% python3 -q
>>> import numpy as np
>>> np.set_printoptions(precision=2, suppress=True, linewidth=200)
>>> tidy = lambda a: np.round(a, 2) + 0
>>> data = np.loadtxt("a.csv", delimiter=",")
>>> print(data)
[[-2.12 -1.94 -0.08]
 [-1.94 -1.89 -0.03]
 [-1.94 -1.98 -0.18]
 [-2.1  -1.94  0.07]
 [-2.04 -1.92  0.03]
 [-1.94 -1.93  0.15]
 [-0.17  2.98 -0.02]
 [-0.12  3.16 -0.01]
 [ 0.06  3.13  0.01]
 [-0.05  3.07  0.06]
 [-0.07  3.17  0.08]
 [-0.04  3.08 -0.05]]
>>> lab = data[:, 2] > np.median(data[:, 2])
>>> f = data[lab].mean(axis=0) - data[~lab].mean(axis=0)
>>> print(((data - data.mean(axis=0)) @ f > 0).astype(int))
[0 0 0 0 0 0 1 1 1 1 1 1]
>>> print(lab.astype(int))
[0 0 0 1 1 1 0 0 1 1 1 0]
>>> print(tidy(f))
[0.03 0.03 0.13]
>>> print((((data - data.mean(axis=0)) @ f > 0) == lab).mean())
0.5
>>> Ac = data - data.mean(axis=0)
>>> vecs = np.linalg.svd(Ac)[2][:2]
>>> other = Ac - Ac @ vecs.T @ vecs
>>> print(np.linalg.norm(other, axis=1).round(6).argmax())
0
>>> print(tidy(np.linalg.norm(other) / np.linalg.norm(Ac)))
0.02
>>> other = np.array([[2, 2], [2, 2]])
>>> feats = np.tile(other, (2, 2))
>>> print(feats)
[[2 2 2 2]
 [2 2 2 2]
 [2 2 2 2]
 [2 2 2 2]]
>>> # rank 1
>>> print(tidy(np.sort(np.abs(np.linalg.eigvals(feats)))))
[0. 0. 0. 8.]
>>> print(tidy(np.linalg.det(feats)))
0.0
>>> print(np.allclose(feats, feats.T))
True
>>> print(feats @ np.ones(4))
[8. 8. 8. 8.]
>>> print(feats @ (-1.0) ** np.arange(4))
[0. 0. 0. 0.]
>>> print(np.fft.fft(feats[0]))
[8.+0.j 0.+0.j 0.+0.j 0.+0.j]
>>> W = np.array([[-2, -2, 0, -1], [4, -3, 0, 0], [1, -5, 2, 2], [5, -4, -3, -3]])
>>> coef = np.array([-1, -2, -2, -2])
>>> act = np.maximum(feats @ W + coef, 0)
>>> print(np.linalg.matrix_rank(act))
1
>>> W2 = np.array([[0, -3], [-3, 3], [3, -1], [-1, -1]])
>>> print(W @ W2)
[[  7   1]
 [  9 -21]
 [ 19 -22]
 [  6 -21]]
>>> U, sigma, vt = np.linalg.svd(feats)
>>> vecs = vt[:(sigma > 1e-8).sum()]
>>> rng = np.random.default_rng(55)
>>> x = feats[0] + -3 * feats[1] + rng.integers(2) * np.eye(4)[1]
>>> print(x)
[-4. -3. -4. -4.]
>>> print(np.allclose(vecs.T @ vecs @ x, x))
False
>>> print(tidy(np.linalg.norm(x - vecs.T @ vecs @ x)))
0.87
